$ python -q
>>> import numpy as np
>>> np.set_printoptions(precision=2, suppress=True, linewidth=100, legacy="1.25")
>>> def tidy(a):
...     return np.round(a, 2) + 0
... 
>>> A = np.loadtxt("w.csv", delimiter=",")
>>> A
array([[ 0.98,  9.28,  4.42,  2.38,  7.35,  2.13,  5.92],
       [ 0.8 ,  9.6 ,  3.19,  1.62,  7.19,  2.34,  5.86],
       [ 0.34,  9.07,  3.88,  1.52,  7.08,  1.97,  6.14],
       [ 0.98,  9.51,  3.48,  2.08,  7.12,  1.9 ,  6.37],
       [ 1.15,  8.68,  3.91,  1.51,  6.8 ,  1.91,  5.85],
       [ 5.44,  0.33,  1.6 ,  4.9 ,  1.09,  4.21,  4.97],
       [ 4.4 ,  0.17,  1.8 ,  4.73,  1.19,  4.14,  5.11],
       [ 5.32, -0.2 ,  1.62,  5.5 ,  1.29,  4.21,  4.94],
       [ 5.71, -0.28,  1.88,  5.04,  1.24,  3.98,  5.4 ],
       [ 4.84, -0.35,  1.85,  5.14,  1.36,  3.95,  5.33]])
>>> vec = np.array([-3, 0, -1, -3, 2, -3, 1])
>>> rhs = A @ vec
>>> tidy(np.linalg.solve(A.T @ A, A.T @ rhs))
array([-3.,  0., -1., -3.,  2., -3.,  1.])
>>> tidy(rhs)
array([ -0.27,   2.77,   4.93,   2.25,   1.83, -38.1 , -34.12, -39.19, -38.19, -35.59])
>>> rng = np.random.default_rng(38051)
>>> rhs = rhs + 0.02 * rng.normal(size=10)
>>> tidy(rhs)
array([ -0.25,   2.77,   4.93,   2.3 ,   1.81, -38.08, -34.1 , -39.18, -38.17, -35.6 ])
>>> c, *_ = np.linalg.lstsq(A, rhs)
>>> tidy(A.T @ (rhs - A @ c))
array([0., 0., 0., 0., 0., 0., 0.])
>>> tidy(c)
array([-3.01,  0.06, -1.  , -2.95,  1.91, -3.04,  1.02])
>>> [round(float(np.linalg.norm(np.linalg.solve(A.T @ A + lam * np.eye(7), A.T @ rhs))), 2) for lam in (0, 1, 10, 100)]
[5.72, 4.53, 4.22, 3.35]
>>> tidy(np.linalg.norm(rhs - A @ c))
0.03
>>> Uu, sv, VT = np.linalg.svd(A)
>>> np.argmax(sv[:-1] / (sv[1:] + 1e-6)) + 1
2
>>> other = Uu[:, :2] @ np.diag(sv[:2]) @ VT[:2]
>>> tidy(np.linalg.norm(A - other, 2)), tidy(sv[2])
(1.16, 1.16)
>>> tidy(np.abs(A - other).max())
0.59
>>> np.linalg.matrix_rank(other)
2
>>> Q, vecs = np.linalg.qr(A[:, :2])[0], np.linalg.qr(A[:, 2:])[0]
>>> sv = np.linalg.svd(Q.T @ vecs, compute_uv=False)
>>> tidy(np.linalg.norm(Q @ Q.T - vecs @ vecs.T, 2))
1.0
>>> tidy(np.degrees(np.arccos(sv.clip(0, 1))))
array([2.12, 5.41])
>>> tidy(sv)
array([1., 1.])
>>> arr = np.load("mat.npy")
>>> arr
array([[-3, -6],
       [ 1, -2],
       [ 3,  0],
       [-2, -5],
       [-1, -4]])
>>> P = arr @ np.linalg.solve(arr.T @ arr, arr.T)
>>> tidy((np.eye(5) - P) @ arr)
array([[0., 0.],
       [0., 0.],
       [0., 0.],
       [0., 0.],
       [0., 0.]])
>>> tidy(np.diag(P))
array([0.49, 0.28, 0.7 , 0.31, 0.22])
>>> lab = rng.permutation(2)
>>> other = arr[:, lab] * rng.choice([-1, 1], 2)
>>> other
array([[-6, -3],
       [-2,  1],
       [ 0,  3],
       [-5, -2],
       [-4, -1]])
>>> Uu, _, VT = np.linalg.svd(arr.T @ other)
>>> lab
array([1, 0])
>>> tidy(np.linalg.lstsq(arr, other)[0])
array([[0., 1.],
       [1., 0.]])
>>> other = arr / np.sqrt((arr ** 2).mean(axis=1, keepdims=True))
>>> np.linalg.matrix_rank(other) == np.linalg.matrix_rank(arr)
True
>>> tidy(other[4])
array([-0.34, -1.37])
>>> np.linalg.matrix_rank(arr - arr.mean(axis=1, keepdims=True))
1
>>> K = np.load("arr.npy")
>>> K
array([[5., 1., 1., 1., 1., 1., 1., 1.],
       [1., 5., 1., 1., 1., 1., 1., 1.],
       [1., 1., 5., 1., 1., 1., 1., 1.],
       [1., 1., 1., 5., 1., 1., 1., 1.],
       [1., 1., 1., 1., 5., 1., 1., 1.],
       [1., 1., 1., 1., 1., 5., 1., 1.],
       [1., 1., 1., 1., 1., 1., 5., 1.],
       [1., 1., 1., 1., 1., 1., 1., 5.]])
>>> r0 = np.array([4, 4, -7, 5, -5, -8, 0, 9])
>>> other = K + np.outer(r0, np.eye(8)[6])
>>> other
array([[ 5.,  1.,  1.,  1.,  1.,  1.,  5.,  1.],
       [ 1.,  5.,  1.,  1.,  1.,  1.,  5.,  1.],
       [ 1.,  1.,  5.,  1.,  1.,  1., -6.,  1.],
       [ 1.,  1.,  1.,  5.,  1.,  1.,  6.,  1.],
       [ 1.,  1.,  1.,  1.,  5.,  1., -4.,  1.],
       [ 1.,  1.,  1.,  1.,  1.,  5., -7.,  1.],
       [ 1.,  1.,  1.,  1.,  1.,  1.,  5.,  1.],
       [ 1.,  1.,  1.,  1.,  1.,  1., 10.,  5.]])
>>> np.linalg.matrix_rank(np.linalg.inv(other) - np.linalg.inv(K), tol=1e-8)
1
>>> t = np.radians(90)
>>> R = np.eye(8)
>>> R[3, 3] = R[4, 4] = np.cos(t)
>>> R[3, 4], R[4, 3] = -np.sin(t), np.sin(t)
>>> tidy(R)
array([[ 1.,  0.,  0.,  0.,  0.,  0.,  0.,  0.],
       [ 0.,  1.,  0.,  0.,  0.,  0.,  0.,  0.],
       [ 0.,  0.,  1.,  0.,  0.,  0.,  0.,  0.],
       [ 0.,  0.,  0.,  0., -1.,  0.,  0.,  0.],
       [ 0.,  0.,  0.,  1.,  0.,  0.,  0.,  0.],
       [ 0.,  0.,  0.,  0.,  0.,  1.,  0.,  0.],
       [ 0.,  0.,  0.,  0.,  0.,  0.,  1.,  0.],
       [ 0.,  0.,  0.,  0.,  0.,  0.,  0.,  1.]])
>>> other = K @ R.T
>>> np.allclose(np.linalg.norm(K, axis=1), np.linalg.norm(other, axis=1))
True
>>> tidy(np.linalg.svd(K, compute_uv=False)), tidy(np.linalg.svd(other, compute_uv=False))
(array([12.,  4.,  4.,  4.,  4.,  4.,  4.,  4.]), array([12.,  4.,  4.,  4.,  4.,  4.,  4.,  4.]))
>>> tidy(np.linalg.det(R)), np.trace(R)
(1.0, 6.0)
>>> np.allclose(K @ K.T, other @ other.T)
True
>>> np.abs(other - K).max(axis=0)
array([0., 0., 0., 6., 4., 0., 0., 0.])
>>> Q, vecs = np.linalg.qr(K[:, :2])[0], np.linalg.qr(K[:, 2:])[0]
>>> sv = np.linalg.svd(Q.T @ vecs, compute_uv=False)
>>> tidy(np.degrees(np.arccos(sv.clip(0, 1))))
array([40.89, 90.  ])
>>> (sv > 0.9).sum()
0
>>> tidy(np.linalg.norm(Q @ Q.T - vecs @ vecs.T, 2))
1.0
>>> W0 = np.load("out9.npy")
>>> W0
array([[ -7.27,   3.16,  -3.87,  -8.82, -15.64],
       [  8.  ,  -8.96, -10.12,   9.66,  -7.75],
       [  6.4 ,   6.42,  11.11,  -7.11, -12.  ],
       [ -5.33, -12.54,   7.88,  -2.25,  12.13],
       [-12.4 ,  -2.95,  12.35,  -1.71,  -9.06],
       [ -1.47, -16.39, -10.55,   3.6 ,  -2.22],
       [  9.09, -11.62,  -4.39,  -9.15,  -8.91],
       [  5.29, -17.07,   8.48,   2.85,  -0.85],
       [  2.72,   5.38,  -6.38,  17.91,  -1.43],
       [ -4.86,  14.34,   6.95,  -0.77, -11.04],
       [-11.94,  -7.51, -13.99,  -2.01,  -1.09],
       [  0.71,  17.41,   6.53,  -6.37,   3.66],
       [ -6.73, -13.32,  -1.  ,   9.6 ,   9.17],
       [ -2.  ,  -8.73, -13.3 ,  11.95,  -0.44],
       [ -5.01,  -4.88,  -0.02, -17.54,  -6.59]])
>>> Q, R = np.linalg.qr(W0)
>>> tidy(abs(R[0, 0])), tidy(np.linalg.norm(W0[:, 0]))
(26.48, 26.48)
>>> Q.shape, R.shape
((15, 5), (5, 5))
>>> np.allclose(R.T @ R, W0.T @ W0)
True
>>> tidy(np.abs(np.diag(R)))
array([26.48, 43.12, 32.01, 32.18, 29.54])
>>> tidy(np.trace(Q @ Q.T))
5.0
>>> tidy(Q.T @ Q)
array([[1., 0., 0., 0., 0.],
       [0., 1., 0., 0., 0.],
       [0., 0., 1., 0., 0.],
       [0., 0., 0., 1., 0.],
       [0., 0., 0., 0., 1.]])
>>> tidy(Q @ R)
array([[ -7.27,   3.16,  -3.87,  -8.82, -15.64],
       [  8.  ,  -8.96, -10.12,   9.66,  -7.75],
       [  6.4 ,   6.42,  11.11,  -7.11, -12.  ],
       [ -5.33, -12.54,   7.88,  -2.25,  12.13],
       [-12.4 ,  -2.95,  12.35,  -1.71,  -9.06],
       [ -1.47, -16.39, -10.55,   3.6 ,  -2.22],
       [  9.09, -11.62,  -4.39,  -9.15,  -8.91],
       [  5.29, -17.07,   8.48,   2.85,  -0.85],
       [  2.72,   5.38,  -6.38,  17.91,  -1.43],
       [ -4.86,  14.34,   6.95,  -0.77, -11.04],
       [-11.94,  -7.51, -13.99,  -2.01,  -1.09],
       [  0.71,  17.41,   6.53,  -6.37,   3.66],
       [ -6.73, -13.32,  -1.  ,   9.6 ,   9.17],
       [ -2.  ,  -8.73, -13.3 ,  11.95,  -0.44],
       [ -5.01,  -4.88,  -0.02, -17.54,  -6.59]])
>>> Xc = (W0 - W0.mean(axis=0)) / W0.std(axis=0)
>>> tidy(Xc.std(axis=0))
array([1., 1., 1., 1., 1.])
>>> np.argwhere(np.abs(Xc) > 2)
array([[ 3,  4],
       [11,  1]])
>>> c = np.linalg.lstsq(np.delete(Xc, 0, axis=1), Xc[:, 0])[0]
>>> np.abs(c).argmax()
3
>>> tidy(c)
array([-0.12,  0.11,  0.26, -0.27])
>>> tidy(1 - np.var(Xc[:, 0] - np.delete(Xc, 0, axis=1) @ c))
0.08
>>> D = np.linalg.norm(W0[:, None] - W0[None], axis=-1)
>>> np.flatnonzero(D[12] < D.mean() / 2)
array([12])
>>> D.mean(axis=1).argmax()
11
>>> D.shape
(15, 15)
>>> tidy(np.linalg.norm(W0, axis=1))
array([20.01, 20.  , 20.  , 20.  , 20.  , 20.  , 20.  , 20.  , 20.  , 20.  , 20.  , 20.01, 20.  ,
       20.  , 20.  ])
>>> tidy(D[:5, :5])
array([[ 0.  , 28.69, 20.93, 34.68, 20.51],
       [28.69,  0.  , 31.45, 32.43, 32.99],
       [20.93, 31.45,  0.  , 33.37, 21.92],
       [34.68, 32.43, 33.37,  0.  , 24.72],
       [20.51, 32.99, 21.92, 24.72,  0.  ]])
>>> np.unravel_index(D.round(6).argmax(), D.shape)
(5, 11)
